$ python -q
>>> import numpy as np
>>> from numpy import linalg as LA
>>> np.set_printoptions(precision=2, suppress=True, linewidth=140)
>>> M = np.array([[2.98, -2.91, -5.98], [5.97, 6.0, 9.05], [-7.01, -1.03, 0.0]])
>>> print(M)
[[ 2.98 -2.91 -5.98]
 [ 5.97  6.    9.05]
 [-7.01 -1.03  0.  ]]
>>> rng = np.random.default_rng(28341)
>>> z = rng.permutation(3)
>>> print(z)
[0 1 2]
>>> out = M[z][:, z]
>>> out
array([[ 2.98, -2.91, -5.98],
       [ 5.97,  6.  ,  9.05],
       [-7.01, -1.03,  0.  ]])
>>> round(float(LA.det(out)), 2), np.round(LA.det(M[z]), 2)
(-2.36, np.float64(-2.36))
>>> print(LA.matrix_power(M, 3))
[[ 289.91 -171.63 -380.65]
 [-104.12   65.28  143.  ]
 [-224.2   130.42  290.38]]
>>> print((M - M.T) / 2)
[[ 0.   -4.44  0.51]
 [ 4.44  0.    5.04]
 [-0.51 -5.04  0.  ]]
>>> np.allclose(M, M.T)
False
>>> vec = np.array([1, 4, -2])
>>> target = M @ vec
>>> target
array([  3.3 ,  11.87, -11.13])
>>> LA.solve(M, target + M[:, 1])
array([ 1.,  5., -2.])
>>> W0 = np.loadtxt("x.csv", delimiter=",")
>>> W0
array([[0.93, 0.25],
       [0.25, 0.07]])
>>> U, sig, vt = LA.svd(W0)
>>> V = vt[:(sig > 1e-8).sum()]
>>> vec = W0[1] + -1 * W0[0] + rng.integers(2) * np.eye(2)[0]
>>> vec
array([-0.68, -0.18])
>>> np.allclose(V.T @ V @ vec, vec)
True
>>> LA.matrix_rank(np.vstack([W0, vec]))
np.int64(1)
>>> vals, V = LA.eigh(W0)
>>> vec = np.array([2, -2])
>>> print((np.sign(V[:, -1].round(6)) == np.sign(V[0, -1].round(6))).astype(int))
[1 1]
>>> round(float(np.abs(W0).sum(axis=1).max()), 2), np.abs(vals).max()
(1.18, np.float64(1.0))
>>> U, sig, vt = LA.svd(W0, full_matrices=False)
>>> print(U.shape, sig.shape, vt.shape)
(2, 2) (2,) (2, 2)
>>> print(sig.round(2) + 0)
[1. 0.]
>>> np.abs(vt[0])
array([0.96, 0.26])
>>> np.cumsum(sig ** 2) / np.sum(sig ** 2)
array([1., 1.])
>>> print(np.round(U.T @ W0 @ vt.T, 2) + 0)
[[1. 0.]
 [0. 0.]]
>>> m1 = np.loadtxt("mat.csv", delimiter=",")
>>> m1
array([[0., 2., 0., 2.],
       [1., 1., 1., 1.],
       [0., 2., 0., 2.],
       [1., 1., 1., 1.]])
>>> r = LA.matrix_rank(m1)
>>> r
np.int64(2)
>>> ns = LA.svd(m1)[2][r:].T
>>> [int(LA.matrix_rank(np.delete(m1, i, axis=0))) for i in range(4)]
[2, 2, 2, 2]
>>> print([int(LA.matrix_rank(m1[:i])) for i in range(1, len(m1) + 1)])
[1, 2, 2, 2]
>>> [int(LA.matrix_rank(m1[:, :j + 1])) for j in range(4)]
[1, 2, 2, 2]
>>> f = np.array([4, 0, 4]) + 0.5
>>> data = np.eye(3) - 2 * np.outer(f, f) / (f @ f)
>>> data
array([[ 0.01, -0.11, -0.99],
       [-0.11,  0.99, -0.11],
       [-0.99, -0.11,  0.01]])
>>> vals, V = LA.eigh(data)
>>> vals
array([-1.,  1.,  1.])
>>> LA.eigvalsh(data @ data)
array([1., 1., 1.])
>>> LA.svd(data, compute_uv=False)
array([1., 1., 1.])
>>> np.round(V.T @ data @ V, 2) + 0
array([[-1.,  0.,  0.],
       [ 0.,  1.,  0.],
       [ 0.,  0.,  1.]])
>>> np.unique(vals.round(6) + 0, return_counts=True)[1]
array([1, 2])
>>> f = np.array([-2, -2, 2])
>>> out = data + np.outer(f, np.eye(3)[0])
>>> out
array([[-1.99, -0.11, -0.99],
       [-2.11,  0.99, -0.11],
       [ 1.01, -0.11,  0.01]])
>>> LA.matrix_rank(LA.inv(out) - LA.inv(data), tol=1e-8)
np.int64(1)
>>> vals, V = LA.eig(out)
>>> np.sort(LA.eigvals(out @ out))
array([0.28, 1.  , 2.16])
>>> np.round(out @ V[:, 0] - vals[0] * V[:, 0], 2) + 0
array([0., 0., 0.])
>>> round(float(np.prod(vals)), 2)
0.78
>>> J = np.load("m.npy")
>>> J
array([[ 1.  ,  0.  ,  0.  ,  0.  ],
       [ 0.  ,  1.  ,  0.  ,  0.  ],
       [ 0.  ,  0.  , -0.5 , -0.87],
       [ 0.  ,  0.  ,  0.87, -0.5 ]])
>>> # orthonormal columns
>>> np.round(J.T @ J, 2) + 0
array([[1., 0., 0., 0.],
       [0., 1., 0., 0.],
       [0., 0., 1., 0.],
       [0., 0., 0., 1.]])
>>> print(LA.pinv(J))
[[ 1.    0.    0.    0.  ]
 [ 0.    1.    0.    0.  ]
 [ 0.    0.   -0.5   0.87]
 [ 0.    0.   -0.87 -0.5 ]]
>>> feats = np.array([[0, 0, 1, 0], [0, 0, 0, 1], [1, 0, 0, 0], [0, 1, 0, 0]])
>>> # keeps lengths
>>> f = np.array([0, 2, 1, 1])
>>> out = feats + np.outer(f, np.eye(4)[3])
>>> LA.matrix_rank(out - feats)
np.int64(1)
>>> out
array([[0., 0., 1., 0.],
       [0., 0., 0., 3.],
       [1., 0., 0., 1.],
       [0., 1., 0., 1.]])
>>> feats.sum(axis=1)
array([1, 1, 1, 1])
>>> print(feats @ np.ones(4))
[1. 1. 1. 1.]
>>> print(np.sort(np.abs(LA.eigvals(feats)))[::-1])
[1. 1. 1. 1.]
>>> pr = np.eye(4)[3]
>>> for _ in range(4):
...     pr = pr @ feats
...     print(pr.round(2))
... 
[0. 1. 0. 0.]
[0. 0. 0. 1.]
[0. 1. 0. 0.]
[0. 0. 0. 1.]
>>> U, sig, vt = LA.svd(feats, full_matrices=False)
>>> print(np.sqrt((sig ** 2).sum()), round(LA.norm(feats), 2))
2.0 2.0
>>> sig
array([1., 1., 1., 1.])
>>> np.allclose(U * sig @ vt, feats)
True
>>> def softmax(z):
...     e = np.exp(z - z.max(axis=-1, keepdims=True))
...     return e / e.sum(axis=-1, keepdims=True)
... 
>>> softmax(feats[2])
array([0.48, 0.17, 0.17, 0.17])
>>> softmax(feats[2] + 5)
array([0.48, 0.17, 0.17, 0.17])
>>> softmax(feats).sum(axis=1)
array([1., 1., 1., 1.])
>>> np.round(softmax(10 * feats[2]), 2) + 0
array([1., 0., 0., 0.])
>>> att = feats @ feats.T / np.sqrt(4)
>>> softmax(att)
array([[0.35, 0.22, 0.22, 0.22],
       [0.22, 0.35, 0.22, 0.22],
       [0.22, 0.22, 0.35, 0.22],
       [0.22, 0.22, 0.22, 0.35]])
>>> softmax(att + np.triu(np.full(att.shape, -np.inf), 1))
array([[1.  , 0.  , 0.  , 0.  ],
       [0.38, 0.62, 0.  , 0.  ],
       [0.27, 0.27, 0.45, 0.  ],
       [0.22, 0.22, 0.22, 0.35]])
>>> X = np.load("dump.npy")
>>> print(X.round(2) + 0)
[[ 0.71 -0.33  0.07 -0.31]
 [-0.33  0.15  0.    0.15]
 [ 0.07  0.    0.97  0.17]
 [-0.31  0.15  0.17  0.18]]
>>> # equal to its transpose
>>> U, sig, vt = LA.svd(X)
>>> V = vt[:(sig > 1e-8).sum()]
>>> vec = X[2] + -1 * X[1] + rng.integers(2) * np.eye(4)[0]
>>> vec
array([ 1.4 , -0.16,  0.97,  0.02])
>>> np.allclose(V.T @ V @ vec, vec)
False
>>> np.round(V.T @ V, 2) + 0
array([[ 0.71, -0.33,  0.07, -0.31],
       [-0.33,  0.15,  0.  ,  0.15],
       [ 0.07,  0.  ,  0.97,  0.17],
       [-0.31,  0.15,  0.17,  0.18]])
